$ python3 -q
>>> import numpy as np
>>> np.set_printoptions(precision=2, suppress=True, linewidth=160)
>>> E = np.load("x.npy")
>>> E
array([[0, 0, 0, 0, 1, 0, 1],
       [0, 0, 0, 0, 1, 0, 0],
       [0, 0, 0, 0, 1, 0, 1],
       [0, 0, 0, 0, 0, 1, 0],
       [1, 1, 1, 0, 0, 0, 1],
       [0, 0, 0, 1, 0, 0, 0],
       [1, 0, 1, 0, 1, 0, 0]])
>>> # column 2 repeats column 0
>>> w, vecs = np.linalg.eigh(E)
>>> np.abs(vecs[:, -1]).round(6).argmax()
np.int64(4)
>>> np.linalg.eigvalsh(E + 5 * np.eye(7))
array([3.25, 3.73, 4.  , 5.  , 5.33, 6.  , 7.69])
>>> np.round(vecs.T @ E @ vecs, 2) + 0
array([[-1.75,  0.  ,  0.  ,  0.  ,  0.  ,  0.  ,  0.  ],
       [ 0.  , -1.27,  0.  ,  0.  ,  0.  ,  0.  ,  0.  ],
       [ 0.  ,  0.  , -1.  ,  0.  ,  0.  ,  0.  ,  0.  ],
       [ 0.  ,  0.  ,  0.  ,  0.  ,  0.  ,  0.  ,  0.  ],
       [ 0.  ,  0.  ,  0.  ,  0.  ,  0.33,  0.  ,  0.  ],
       [ 0.  ,  0.  ,  0.  ,  0.  ,  0.  ,  1.  ,  0.  ],
       [ 0.  ,  0.  ,  0.  ,  0.  ,  0.  ,  0.  ,  2.69]])
>>> w.round(2) + 0
array([-1.75, -1.27, -1.  ,  0.  ,  0.33,  1.  ,  2.69])
>>> out = E / np.sqrt((E ** 2).mean(axis=1, keepdims=True))
>>> np.linalg.matrix_rank(out) == np.linalg.matrix_rank(E)
np.True_
>>> np.linalg.norm(out, axis=1)
array([2.65, 2.65, 2.65, 2.65, 2.65, 2.65, 2.65])
>>> np.linalg.matrix_rank(E - E.mean(axis=1, keepdims=True))
np.int64(5)
>>> E - E.mean(axis=1, keepdims=True)
array([[-0.29, -0.29, -0.29, -0.29,  0.71, -0.29,  0.71],
       [-0.14, -0.14, -0.14, -0.14,  0.86, -0.14, -0.14],
       [-0.29, -0.29, -0.29, -0.29,  0.71, -0.29,  0.71],
       [-0.14, -0.14, -0.14, -0.14, -0.14,  0.86, -0.14],
       [ 0.43,  0.43,  0.43, -0.57, -0.57, -0.57,  0.43],
       [-0.14, -0.14, -0.14,  0.86, -0.14, -0.14, -0.14],
       [ 0.57, -0.43,  0.57, -0.43,  0.57, -0.43, -0.43]])
>>> round(np.trace(np.linalg.pinv(E) @ E), 2)
np.float64(6.0)
>>> r = np.linalg.matrix_rank(E)
>>> r
np.int64(6)
>>> N = np.linalg.svd(E)[2][r:].T
>>> np.round(E @ N, 2) + 0
array([[0.],
       [0.],
       [0.],
       [0.],
       [0.],
       [0.],
       [0.]])
>>> [int(np.linalg.matrix_rank(E[:i])) for i in range(1, len(E) + 1)]
[1, 2, 2, 3, 4, 5, 6]
>>> N.shape
(7, 1)
>>> [int(np.linalg.matrix_rank(E[:, :j + 1])) for j in range(7)]
[1, 2, 2, 3, 4, 5, 6]
